% python3 -q
>>> import numpy as np
>>> import numpy.linalg as la
>>> np.set_printoptions(precision=3, suppress=True, linewidth=120, floatmode="fixed")
>>> X = np.loadtxt("data.csv", delimiter=",")
>>> X
array([[15.000,  9.000,  9.000],
       [35.000,  9.000,  0.000],
       [ 3.000,  9.000, 10.000],
       [23.000,  9.000,  0.000],
       [ 0.000,  9.000, 21.000],
       [ 0.000,  9.000, 32.000],
       [ 0.000,  9.000, 14.000],
       [25.000,  9.000,  0.000],
       [ 7.000,  9.000,  4.000],
       [21.000,  9.000,  0.000],
       [43.000,  9.000,  0.000]])
>>> r0 = np.array([4, 8])
>>> np.array([np.convolve(row, r0, "same") for row in X])
array([[ 60.000, 156.000, 108.000],
       [140.000, 316.000,  72.000],
       [ 12.000,  60.000, 112.000],
       [ 92.000, 220.000,  72.000],
       [  0.000,  36.000, 156.000],
       [  0.000,  36.000, 200.000],
       [  0.000,  36.000, 128.000],
       [100.000, 236.000,  72.000],
       [ 28.000,  92.000,  88.000],
       [ 84.000, 204.000,  72.000],
       [172.000, 380.000,  72.000]])
>>> np.cross(X[0, :3], X[4, :3])
array([ 108.000, -315.000,  135.000])
>>> rng = np.random.default_rng(37758)
>>> mat = np.eye(3, dtype=int)[rng.permutation(3)] * np.array([1, -1, 2])
>>> mat
array([[ 1,  0,  0],
       [ 0,  0,  2],
       [ 0, -1,  0]])
>>> z = rng.permutation(3)
>>> z
array([2, 1, 0])
>>> other = mat[z][:, z]
>>> np.sort(np.abs(la.eigvals(other)))
array([1.000, 1.414, 1.414])
>>> np.trace(other)
np.int64(1)
>>> np.diag(other)
array([0, 0, 1])
>>> np.flatnonzero(la.matrix_power((mat != 0) + (mat.T != 0) + np.eye(3), 3)[0])
array([0])
>>> proj = np.triu(np.array([[9, -8, -2], [5, 7, 5], [2, -9, 1]]), 1) + np.eye(3)
>>> other = proj @ mat @ la.inv(proj)
>>> np.poly(other)
array([ 1.000, -1.000,  2.000, -2.000])
>>> round(la.det(other), 3)
np.float64(2.0)
>>> def softmax(z):
...     e = np.exp(z - z.max(axis=-1, keepdims=True))
...     return e / e.sum(axis=-1, keepdims=True)
... 
>>> softmax(mat).sum(axis=1)
array([1.000, 1.000, 1.000])
>>> softmax(mat[0])
array([0.576, 0.212, 0.212])
>>> att = mat @ mat.T / np.sqrt(3)
>>> softmax(att)[0] @ mat
array([ 0.471, -0.264,  0.529])
>>> mat @ mat.T
array([[1, 0, 0],
       [0, 4, 0],
       [0, 0, 1]])
>>> la.norm(mat, axis=0)
array([1.000, 1.000, 2.000])
>>> mat.T @ mat
array([[1, 0, 0],
       [0, 1, 0],
       [0, 0, 4]])
>>> la.svd(mat, compute_uv=False)
array([2.000, 1.000, 1.000])
>>> J = np.load("block2.npy")
>>> J
array([[-0.500, -0.900,  1.200, -0.500],
       [-0.500, -1.100, -0.100,  0.900],
       [ 0.800, -0.800,  1.300, -0.200]])
>>> other = J + rng.integers(-2, 3, (3, 2)) @ rng.integers(-2, 3, (2, 4))
>>> other
array([[ 1.500, -2.900,  1.200, -0.500],
       [ 2.500, -2.100,  1.900, -3.100],
       [ 1.800,  0.200,  3.300, -4.200]])
>>> la.matrix_rank(other - J, tol=1e-8)
np.int64(2)
>>> np.round(la.svd(other - J, compute_uv=False), 3) + 0
array([7.020, 3.273, 0.000])
>>> blk = np.stack([other, 3 * other, other[::-1]])
>>> blk.sum(axis=0)
array([[  7.800, -11.400,   8.100,  -6.200],
       [ 12.500, -10.500,   9.500, -15.500],
       [  8.700,  -2.100,  14.400, -17.300]])
>>> proj = X @ la.solve(X.T @ X, X.T)
>>> np.diag(proj)
array([0.092, 0.267, 0.214, 0.153, 0.241, 0.705, 0.213, 0.151, 0.289, 0.163, 0.512])
>>> np.round(proj @ X[:, 0], 3) + 0
array([15.000, 35.000,  3.000, 23.000,  0.000,  0.000,  0.000, 25.000,  7.000, 21.000, 43.000])
>>> W0 = np.load("a.npy")
>>> W0
array([[-0.489,  3.764,  0.800,  6.244],
       [ 0.291, -0.028,  0.043,  0.181],
       [ 0.027, -0.423, -0.327, -1.805]])
>>> la.norm(W0, axis=1)
array([7.351, 0.347, 1.883])
>>> np.round(la.norm(W0, "nuc"), 3)
np.float64(8.436)
>>> la.norm(W0, axis=0)
array([0.570, 3.788, 0.865, 6.502])
>>> round(la.norm(W0) ** 2 / la.norm(W0, 2) ** 2, 3)
np.float64(1.008)
>>> round(float(la.norm(W0[2] - W0[0])), 3)
9.157
>>> la.norm(W0, axis=1).argmax()
np.int64(0)
>>> round(float(la.norm(W0[2], 1)), 3), round(la.norm(W0[2], np.inf), 3)
(2.582, np.float64(1.805))
>>> np.round(la.norm(W0, 1), 3), round(la.norm(W0, np.inf), 3)
(np.float64(8.23), np.float64(11.297))
>>> m1 = np.array([[3, -2, 0], [5, 0, 2], [6, 1, 3], [3, -2, 0]])
>>> la.matrix_rank(m1, rtol=0.1)
np.int64(2)
>>> la.cond(m1) > 100
np.True_
>>> gram = m1.T @ m1
>>> np.allclose(gram, gram.T)
True
>>> np.diag(gram)
array([79,  9, 13])
>>> la.matrix_rank(gram)
np.int64(2)
>>> (m1 @ m1.T).shape
(4, 4)
>>> np.round(la.eigvalsh(gram)[::-1], 3) + 0
array([89.542, 11.458,  0.000])
>>> Uu, sigma, vt = la.svd(m1)
>>> evecs = vt[:(sigma > 1e-8).sum()]
>>> x0 = m1[1] + -3 * m1[0] + rng.integers(2) * np.eye(3)[1]
>>> x0
array([-4.000,  7.000,  2.000])
>>> np.diag(evecs.T @ evecs)
array([0.895, 0.763, 0.342])
>>> evecs.T @ evecs
array([[ 0.895, -0.158,  0.263],
       [-0.158,  0.763,  0.395],
       [ 0.263,  0.395,  0.342]])
>>> la.matrix_rank(np.vstack([m1, x0]))
np.int64(3)
>>> F = np.loadtxt("mat.csv", delimiter=",")
>>> F
array([[0.000, 0.000, 1.000],
       [0.000, 0.000, 1.000],
       [1.000, 1.000, 0.000]])
>>> theta = np.radians(120)
>>> r_ = np.eye(3)
>>> r_[1, 1] = r_[2, 2] = np.cos(theta)
>>> r_[1, 2], r_[2, 1] = -np.sin(theta), np.sin(theta)
>>> r_
array([[ 1.000,  0.000,  0.000],
       [ 0.000, -0.500, -0.866],
       [ 0.000,  0.866, -0.500]])
>>> other = F @ r_.T
>>> np.allclose(la.norm(F, axis=1), la.norm(other, axis=1))
True
>>> np.allclose(F @ F.T, other @ other.T)
True
>>> proj = np.triu(np.array([[-1, -2, 2], [2, 1, 1], [0, 1, 1]]), 1) + np.eye(3)
>>> other = proj @ r_ @ la.inv(proj)
>>> la.matrix_rank(other)
np.int64(3)
>>> other
array([[ 1.000,  4.732, -6.000],
       [ 0.000,  0.366, -1.732],
       [ 0.000,  0.866, -1.366]])
>>> [round(float(x), 3) for x in la.svd(F, compute_uv=False)[:3]]
[1.414, 1.414, 0.0]
>>> la.cond(F) > 100
np.True_
>>> w, evecs = la.eigh(F)
>>> np.abs(evecs[:, -1]).round(6).argmax()
np.int64(2)
>>> w.round(3) + 0
array([-1.414,  0.000,  1.414])
>>> np.abs(evecs[:, -1])
array([0.500, 0.500, 0.707])
>>> w.sum(), np.trace(F)
(np.float64(0.0), np.float64(0.0))
>>> np.round(evecs @ np.diag(w) @ evecs.T, 3) + 0
array([[0.000, 0.000, 1.000],
       [0.000, 0.000, 1.000],
       [1.000, 1.000, 0.000]])
>>> np.argwhere(np.triu(F))
array([[0, 2],
       [1, 2]])
>>> np.trace(F @ F @ F) // 6
np.float64(0.0)
>>> F @ F
array([[1.000, 1.000, 0.000],
       [1.000, 1.000, 0.000],
       [0.000, 0.000, 2.000]])
>>> F.sum(axis=0)
array([1.000, 1.000, 2.000])
>>> L = np.diag(F.sum(axis=1)) - F
>>> la.matrix_rank(L)
np.int64(2)
>>> L
array([[ 1.000,  0.000, -1.000],
       [ 0.000,  1.000, -1.000],
       [-1.000, -1.000,  2.000]])
